% python3 -q
>>> import numpy as np
>>> np.set_printoptions(suppress=True, linewidth=100)
>>> rnd = lambda a: np.round(a, 2) + 0
>>> arr = np.load("block5.npy")
>>> arr
array([[0, 2, 0, 2],
       [1, 0, 1, 0],
       [0, 0, 0, 4],
       [0, 0, 2, 0]])
>>> C2 = arr.T @ arr
>>> np.diag(C2)
array([ 1,  4,  5, 20])
>>> A2 = np.array([[8, 7], [1, -8]])
>>> cent = np.kron(A2, arr)
>>> cent
array([[  0,  16,   0,  16,   0,  14,   0,  14],
       [  8,   0,   8,   0,   7,   0,   7,   0],
       [  0,   0,   0,  32,   0,   0,   0,  28],
       [  0,   0,  16,   0,   0,   0,  14,   0],
       [  0,   2,   0,   2,   0, -16,   0, -16],
       [  1,   0,   1,   0,  -8,   0,  -8,   0],
       [  0,   0,   0,   4,   0,   0,   0, -32],
       [  0,   0,   2,   0,   0,   0, -16,   0]])
>>> cent.shape
(8, 8)
>>> O, _ = np.linalg.qr(np.array([[1.0, -0.2, 0.1, -0.6, 0.5, 0.5, -0.2],
...     [-0.1, -0.2, -0.7, 0.1, 0.2, -2.3, -1.3],
...     [-0.6, -1.5, -1.8, -0.7, 0.6, -0.6, -0.3],
...     [-0.7, -0.2, -0.2, 1.3, 1.0, 0.5, 0.3],
...     [-0.1, -0.6, -0.4, -0.9, 1.8, -0.4, -0.3],
...     [-1.1, 0.2, 2.3, -0.4, -1.1, -0.5, -1.8],
...     [-0.5, -1.4, 0.5, -0.7, 0.0, -0.8, -0.2]]))
>>> feats = O[:, :7]
>>> rnd(feats)
array([[-0.55, -0.3 ,  0.41, -0.14, -0.16,  0.01, -0.63],
       [ 0.05, -0.08, -0.25,  0.02,  0.06,  0.95, -0.18],
       [ 0.33, -0.61, -0.41,  0.27,  0.24, -0.27, -0.38],
       [ 0.38,  0.05, -0.23, -0.74, -0.43, -0.08, -0.24],
       [ 0.05, -0.27,  0.01,  0.42, -0.83,  0.06,  0.21],
       [ 0.6 ,  0.33,  0.53,  0.3 , -0.01,  0.05, -0.4 ],
       [ 0.27, -0.58,  0.52, -0.3 ,  0.17,  0.15,  0.41]])
>>> vec = np.array([2, 0, 3, 3, -1, 0, -1])
>>> h1 = np.maximum(feats @ vec, 0)
>>> rnd(np.maximum(feats @ (3 * vec), 0))
array([ 1.54,  0.  ,  1.13,  0.  ,  6.09, 12.28,  1.82])
>>> rnd(feats.T @ h1)
array([ 2.59,  0.03,  2.56,  1.92, -1.61,  0.3 , -1.43])
>>> np.flatnonzero(h1 > 1e-9)
array([0, 2, 4, 5, 6])
>>> rnd(h1)
array([0.51, 0.  , 0.38, 0.  , 2.03, 4.09, 0.61])
>>> A2 = feats / np.sqrt((feats ** 2).mean(axis=1, keepdims=True))
>>> rnd(A2[5])
array([ 1.59,  0.86,  1.4 ,  0.79, -0.02,  0.13, -1.06])
>>> np.linalg.matrix_rank(A2) == np.linalg.matrix_rank(feats)
np.True_
>>> J = np.load("m.npy")
>>> J
array([[  2,  -2,   2,  -1,   1,   0,  -1,  -1,   2],
       [  4,  -2,   4,   0,   3,   1,  -2,  -1,   0],
       [  3,  -3,   4,  -2,   2,   3,  -1,   1,   0],
       [  1,  -2,   6,  -3,   3,   5,  -1,   2,  -2],
       [  2,  -2,   7,  -5,   2,   7,  -1,   0,  -4],
       [  1,   0,   5,  -5,   2,   9,   1,   1,  -2],
       [  1,   2,   3,  -7,   0,  10,   3,  -1,  -4],
       [  1,   1,   1,  -6,   2,   9,   5,  -2,  -3],
       [  1,   1,   0,  -8,   0,   8,   7,  -4,  -3],
       [  2,   2,  -1,  -6,   1,  10,   7,  -3,  -5],
       [  1,   3,   1,  -7,   2,  10,   9,  -4,  -6],
       [  1,   3,   0,  -6,   0,   8,  11,  -3,  -4],
       [  2,   5,   1,  -8,  -1,  10,  13,  -2,  -4],
       [  4,   6,  -1,  -9,   1,  12,  12,  -3,  -4],
       [  2,   7,  -3,  -8,   3,  14,  13,  -5,  -3],
       [  3,   6,  -3, -10,   3,  14,  11,  -7,  -2],
       [  2,   6,  -5, -11,   4,  13,  11,  -6,   0],
       [  3,   6,  -5, -10,   3,  11,   9,  -4,  -1],
       [  2,   8,  -4, -12,   3,  12,  11,  -3,  -3],
       [  2,   8,  -4, -11,   1,  14,   9,  -2,  -2],
       [  2,   7,  -5, -13,  -1,  14,   8,  -1,  -1]])
>>> C2 = np.cov(J, rowvar=False)
>>> np.argsort(-J.std(axis=0).round(6), kind="stable")
array([6, 5, 2, 1, 3, 7, 8, 4, 0])
>>> np.median(J, axis=0)
array([ 2.,  3.,  0., -7.,  2., 10.,  8., -2., -3.])
>>> rnd(np.linalg.eigvalsh(C2)[::-1])
array([78.46,  7.16,  5.95,  2.73,  1.38,  0.7 ,  0.65,  0.62,  0.31])
>>> Ac = J - J.mean(axis=0)
>>> Uu, sv, vt = np.linalg.svd(Ac, full_matrices=False)
>>> rnd((sv ** 2).sum() ** 2 / (sv ** 4).sum())
np.float64(1.53)
>>> rnd(sv ** 2 / (sv ** 2).sum())
array([0.8 , 0.07, 0.06, 0.03, 0.01, 0.01, 0.01, 0.01, 0.  ])
>>> (np.sign(Uu[:, 0]) == np.sign(Uu[0, 0])).astype(int)
array([1, 1, 1, 1, 1, 1, 1, 1, 1, 0, 0, 0, 0, 0, 0, 0, 0, 0, 0, 0, 0])
>>> np.abs(Uu[:, 0]).argmax()
np.int64(1)
>>> E = np.loadtxt("a.csv", delimiter=",")
>>> E
array([[ 1., -2.,  0.,  0.,  0.,  0.],
       [-2., -1.,  0.,  0.,  0.,  0.],
       [-2.,  1.,  0.,  0.,  0.,  0.],
       [ 0.,  0.,  1., -2.,  0.,  0.],
       [ 0.,  0., -2., -1.,  0.,  0.],
       [ 0.,  0., -2.,  1.,  0.,  0.],
       [ 0.,  0.,  0.,  0.,  1., -2.],
       [ 0.,  0.,  0.,  0., -2., -1.],
       [ 0.,  0.,  0.,  0., -2.,  1.]])
>>> u = np.array([1, 4, -5])
>>> np.convolve(E[7], u)
array([ 0.,  0.,  0.,  0., -2., -9.,  6.,  5.])
>>> np.cross(E[7, :3], E[4, :3])
array([-0.,  0.,  0.])
>>> A2 = E[0, 0] * E[1:] - np.outer(E[1:, 0], E[0])
>>> A2
array([[ 0., -5.,  0.,  0.,  0.,  0.],
       [ 0., -3.,  0.,  0.,  0.,  0.],
       [ 0.,  0.,  1., -2.,  0.,  0.],
       [ 0.,  0., -2., -1.,  0.,  0.],
       [ 0.,  0., -2.,  1.,  0.,  0.],
       [ 0.,  0.,  0.,  0.,  1., -2.],
       [ 0.,  0.,  0.,  0., -2., -1.],
       [ 0.,  0.,  0.,  0., -2.,  1.]])
>>> np.linalg.matrix_rank(A2), np.linalg.matrix_rank(E)
(np.int64(5), np.int64(6))
>>> np.flatnonzero(~A2.round(6).any(axis=1))
array([], dtype=int64)
>>> rng = np.random.default_rng(70)
>>> A2 = E + rng.integers(-2, 3, (9, 3)) @ rng.integers(-2, 3, (3, 6))
>>> A2
array([[ 0., -3.,  3.,  3.,  2., -2.],
       [-3., -2.,  3.,  3.,  2., -2.],
       [ 0.,  3., -6., -6., -4.,  4.],
       [-2.,  1.,  0., -2., -1.,  0.],
       [-3., -2., -2.,  0.,  1.,  2.],
       [ 0., -6.,  2.,  4.,  5.,  2.],
       [ 3., -3.,  5.,  3.,  5., -4.],
       [ 6., -2.,  4.,  1.,  1., -3.],
       [-2., -3.,  5.,  5.,  2., -1.]])
>>> rnd(np.linalg.svd(A2 - E, compute_uv=False))
array([19.7 ,  8.7 ,  6.73,  0.  ,  0.  ,  0.  ])
>>> O, V = np.linalg.qr(E[:, :2])[0], np.linalg.qr(E[:, 2:])[0]
>>> sv = np.linalg.svd(O.T @ V, compute_uv=False)
>>> (sv > 0.9).sum()
np.int64(0)
>>> np.degrees(np.arccos(sv.clip(0, 1)))
array([90., 90.])
>>> A2 = np.array([[-7, -1], [-7, -6]])
>>> cent = np.array([[2, -3, -2, -5, 3, -1, 4],
...     [5, 2, 5, 0, 4, 1, -2],
...     [-1, -5, -4, 4, 4, 4, -1],
...     [2, 1, -3, 2, -3, -3, 5],
...     [5, -3, -4, 2, 5, -2, -3],
...     [3, 2, 3, -1, 4, -5, 5],
...     [5, 0, -2, 4, -3, -4, -2]])
>>> A = np.block([[A2, np.array([[-2, 0, 0, -2, -1, 2, 1], [2, 1, 0, -2, 1, -3, 1]])], [np.zeros((7, 2)), cent]])
>>> A
array([[-7., -1., -2.,  0.,  0., -2., -1.,  2.,  1.],
       [-7., -6.,  2.,  1.,  0., -2.,  1., -3.,  1.],
       [ 0.,  0.,  2., -3., -2., -5.,  3., -1.,  4.],
       [ 0.,  0.,  5.,  2.,  5.,  0.,  4.,  1., -2.],
       [ 0.,  0., -1., -5., -4.,  4.,  4.,  4., -1.],
       [ 0.,  0.,  2.,  1., -3.,  2., -3., -3.,  5.],
       [ 0.,  0.,  5., -3., -4.,  2.,  5., -2., -3.],
       [ 0.,  0.,  3.,  2.,  3., -1.,  4., -5.,  5.],
       [ 0.,  0.,  5.,  0., -2.,  4., -3., -4., -2.]])
>>> A @ A
array([[ 56.,  13.,  10.,  10.,  18.,  22.,   6., -15., -15.],
       [ 91.,  43.,   8., -21.,  -8.,  21.,   7.,  18., -37.],
       [  0.,   0.,  13., -18., -19.,  -5.,   0., -15., -31.],
       [  0.,   0.,  28., -46., -29.,  -6.,  73.,  12.,   8.],
       [  0.,   0.,  12.,  13., -21.,  -3., -12., -56.,  40.],
       [  0.,   0.,  17.,  16.,   0.,  -1., -50., -18.,   3.],
       [  0.,   0.,   7., -18., -35., -37.,   7., -18.,  21.],
       [  0.,   0.,  41., -43., -46.,  28.,  17.,  11., -47.],
       [  0.,   0., -17.,   0., -10., -35., -30.,   9.,  35.]])
>>> np.trace(A)
np.float64(-13.0)
>>> rnd(np.sort(np.abs(np.linalg.eigvals(A))))
array([3.81, 4.28, 4.28, 4.75, 7.58, 7.58, 7.81, 7.81, 9.19])
>>> X = np.load("layer13.npy")
>>> X
array([[ 3,  3,  3,  3,  3],
       [ 3,  6,  6,  6,  6],
       [ 3,  6,  9,  9,  9],
       [ 3,  6,  9, 12, 12],
       [ 3,  6,  9, 12, 15]])
>>> # symmetric, so the eigenvalues are real
>>> u = np.array([-1, -1, -1])
>>> np.convolve(X[1], u)
array([ -3,  -9, -15, -18, -18, -12,  -6])
>>> np.polyval(u, X[1])
array([-13, -43, -43, -43, -43])
>>> np.cross(X[1, :3], X[2, :3])
array([18, -9,  0])
>>> evals, V = np.linalg.eig(arr)
>>> rnd(np.sort(np.linalg.eigvals(arr @ arr)))
array([2., 2., 8., 8.])
>>> np.prod(evals)
np.float64(16.0)
>>> arr @ V[:, 0] - evals[0] * V[:, 0]
array([0., 0., 0., 0.])
>>> rnd(np.sort(np.linalg.eigvals(arr.T)))
array([-2.83, -1.41,  1.41,  2.83])
>>> rnd(np.sort(np.linalg.eigvals(np.linalg.inv(arr))))
array([-0.71, -0.35,  0.35,  0.71])
>>> A2 = X + rng.integers(-2, 3, (5, 1)) @ rng.integers(-2, 3, (1, 5))
>>> A2
array([[ 3,  3,  3,  3,  3],
       [ 3,  6,  6,  6,  6],
       [ 5,  4, 10, 11,  8],
       [ 3,  6,  9, 12, 12],
       [ 5,  4, 10, 14, 14]])
>>> rnd(np.linalg.svd(A2 - X, compute_uv=False))
array([5.29, 0.  , 0.  , 0.  , 0.  ])
>>> np.linalg.matrix_rank(A2 - X, tol=1e-8)
np.int64(1)
>>> m1 = np.loadtxt("run8.csv", delimiter=",")
>>> rnd(m1)
array([[ 1.33, -1.08,  0.13, -1.14, -2.02,  0.89, -0.29, -1.64,  0.51,  1.09,  1.35,  1.99,  2.41,
         0.26],
       [ 1.72, -1.23,  0.84,  0.81, -1.61,  1.1 , -1.21, -0.28, -0.23,  0.99,  0.27,  1.97,  2.95,
         0.37],
       [ 0.42, -0.1 ,  1.09,  3.18,  0.9 ,  0.21, -1.38,  2.32, -1.21, -0.31, -1.84, -0.3 ,  0.52,
         0.12],
       [ 0.76, -0.73, -0.41, -2.27, -1.86,  0.54,  0.42, -2.24,  0.92,  0.93,  1.81,  1.56,  1.49,
         0.13],
       [-0.87,  0.44, -1.23, -3.12, -0.36, -0.51,  1.6 , -2.03,  1.16,  0.  ,  1.6 , -0.29, -1.31,
        -0.22],
       [ 1.67, -1.23,  0.66,  0.26, -1.8 ,  1.09, -0.99, -0.7 , -0.02,  1.06,  0.61,  2.06,  2.9 ,
         0.35],
       [-0.45,  0.52,  0.64,  2.66,  1.67, -0.34, -0.73,  2.38, -1.05, -0.79, -1.91, -1.27, -0.96,
        -0.06],
       [ 1.68, -1.23,  0.68,  0.31, -1.79,  1.09, -1.01, -0.66, -0.04,  1.06,  0.58,  2.05,  2.91,
         0.35],
       [ 0.92, -0.47,  1.24,  3.1 ,  0.3 ,  0.54, -1.61,  1.99, -1.15,  0.04, -1.56,  0.36,  1.39,
         0.23],
       [-1.07,  0.59, -1.27, -3.  , -0.08, -0.64,  1.66, -1.82,  1.1 , -0.16,  1.42, -0.58, -1.66,
        -0.26],
       [-1.72,  1.22, -0.89, -0.96,  1.55, -1.1 ,  1.27,  0.16,  0.29, -0.96, -0.18, -1.94, -2.94,
        -0.37],
       [-0.95,  0.5 , -1.25, -3.08, -0.26, -0.56,  1.62, -1.96,  1.14, -0.06,  1.54, -0.4 , -1.44,
        -0.23],
       [-1.69,  1.15, -1.06, -1.57,  1.25, -1.07,  1.47, -0.34,  0.52, -0.83,  0.23, -1.74, -2.84,
        -0.37],
       [-1.44,  1.13, -0.26,  0.82,  2.01, -0.95,  0.47,  1.44, -0.39, -1.11, -1.19, -2.05, -2.57,
        -0.29],
       [ 0.39, -0.48, -0.67, -2.72, -1.63,  0.3 ,  0.78, -2.4 ,  1.07,  0.76,  1.92,  1.21,  0.86,
         0.05],
       [ 1.48, -1.16,  0.32, -0.66, -1.99,  0.98, -0.55, -1.34,  0.33,  1.11,  1.11,  2.06,  2.64,
         0.3 ],
       [-0.77,  0.36, -1.21, -3.16, -0.5 , -0.44,  1.56, -2.12,  1.18,  0.08,  1.67, -0.15, -1.12,
        -0.2 ],
       [ 0.46, -0.12,  1.11,  3.19,  0.86,  0.24, -1.4 ,  2.31, -1.21, -0.29, -1.83, -0.25,  0.58,
         0.13],
       [-0.92,  0.83,  0.28,  2.02,  1.94, -0.64, -0.24,  2.12, -0.83, -0.98, -1.72, -1.7 , -1.75,
        -0.17],
       [-0.81,  0.38, -1.22, -3.15, -0.45, -0.46,  1.57, -2.09,  1.17,  0.05,  1.64, -0.2 , -1.19,
        -0.2 ],
       [ 1.48, -1.15,  0.31, -0.69, -1.99,  0.98, -0.54, -1.36,  0.34,  1.11,  1.13,  2.06,  2.63,
         0.3 ],
       [-1.56,  1.02, -1.2 , -2.17,  0.85, -0.98,  1.62, -0.89,  0.76, -0.64,  0.67, -1.42, -2.58,
        -0.35],
       [ 1.56, -1.02,  1.2 ,  2.18, -0.84,  0.98, -1.62,  0.9 , -0.76,  0.63, -0.67,  1.42,  2.58,
         0.35]])
>>> # null space of dimension 12
>>> [round(float(x), 2) for x in np.linalg.svd(m1, compute_uv=False)[:3]]
[17.29, 16.62, 0.0]
>>> rnd(np.linalg.norm(m1))
np.float64(23.98)
>>> rnd(m1.mean(axis=0))
array([ 0.07, -0.08, -0.09, -0.4 , -0.25,  0.05,  0.11, -0.36,  0.16,  0.12,  0.29,  0.19,  0.15,
        0.01])
>>> np.unravel_index(np.abs(m1).argmax(), m1.shape)
(np.int64(17), np.int64(3))
>>> m1.shape
(23, 14)
>>> np.count_nonzero(m1)
np.int64(322)
>>> np.abs(np.diag(np.linalg.qr(m1)[1])) > 1e-9
array([ True,  True, False, False, False, False, False, False, False, False, False, False, False,
       False])
>>> try:
...     np.linalg.inv(m1)
... except np.linalg.LinAlgError as e:
...     print("failed:", e)
... 
failed: Last 2 dimensions of the array must be square
>>> np.linalg.lstsq(m1[:-1].T, m1[-1])[2]
np.int32(2)
>>> np.allclose(m1[:-1].T @ np.linalg.lstsq(m1[:-1].T, m1[-1])[0], m1[-1])
True
>>> data = np.loadtxt("out18.csv", delimiter=",")
>>> data
array([[-13.56, -11.08,   7.96, -15.39, -14.84,  19.98],
       [  4.5 ,   1.22,   8.78,   1.58,  -7.81,   6.29],
       [-13.94,  -7.39,   7.09, -14.37, -16.13,  20.77],
       [ -5.7 , -12.18,  10.66,   7.2 ,  -1.98,  -0.52],
       [ -6.59, -12.82,  10.7 ,   6.64,  -1.45,  -4.48],
       [ -5.6 , -13.24,  10.1 ,   6.43,  -0.67,  -4.3 ],
       [-14.01,  -8.08,   5.63, -15.79, -14.29,  20.81],
       [-13.13,  -9.42,   6.87, -14.71, -14.08,  21.13],
       [  6.48,   1.19,   6.43,   2.9 ,  -9.72,   5.63],
       [-13.54, -10.39,   9.8 , -15.21, -14.91,  20.37],
       [-14.04,  -8.89,   9.33, -14.04, -16.09,  20.33]])
>>> Uu, sv, vt = np.linalg.svd(m1)
>>> V = vt[:(sv > 1e-8).sum()]
>>> vec = m1[0] + 4 * m1[6] + rng.integers(2) * np.eye(14)[5]
>>> rnd(vec)
array([-0.45,  1.  ,  2.67,  9.51,  4.67,  0.52, -3.21,  7.88, -3.69, -2.06, -6.31, -3.07, -1.45,
        0.02])
>>> rnd(np.linalg.norm(vec - V.T @ V @ vec))
np.float64(0.98)
>>> np.allclose(V.T @ V @ vec, vec)
False
>>> np.linalg.matrix_rank(np.vstack([m1, vec]))
np.int64(3)
>>> vec = np.array([2, 0, 5, 1, 4, 1])
>>> y = data @ vec
>>> rnd(np.linalg.solve(data.T @ data, data.T @ y))
array([2., 0., 5., 1., 4., 1.])
>>> rnd(np.linalg.pinv(data) @ data)
array([[1., 0., 0., 0., 0., 0.],
       [0., 1., 0., 0., 0., 0.],
       [0., 0., 1., 0., 0., 0.],
       [0., 0., 0., 1., 0., 0.],
       [0., 0., 0., 0., 1., 0.],
       [0., 0., 0., 0., 0., 1.]])
>>> y = y + 0.02 * rng.normal(size=11)
>>> rnd(y)
array([-42.12,  29.52, -50.53,  40.64,  36.65,  38.75, -52.  , -41.78,  14.77, -32.56, -39.49])
>>> b, *_ = np.linalg.lstsq(data, y)
>>> rnd(b)
array([2., 0., 5., 1., 4., 1.])
>>> [round(float(np.linalg.norm(np.linalg.solve(data.T @ data + lam * np.eye(6), data.T @ y))), 2) for lam in (0, 1, 10, 100)]
[6.85, 6.2, 4.11, 2.95]
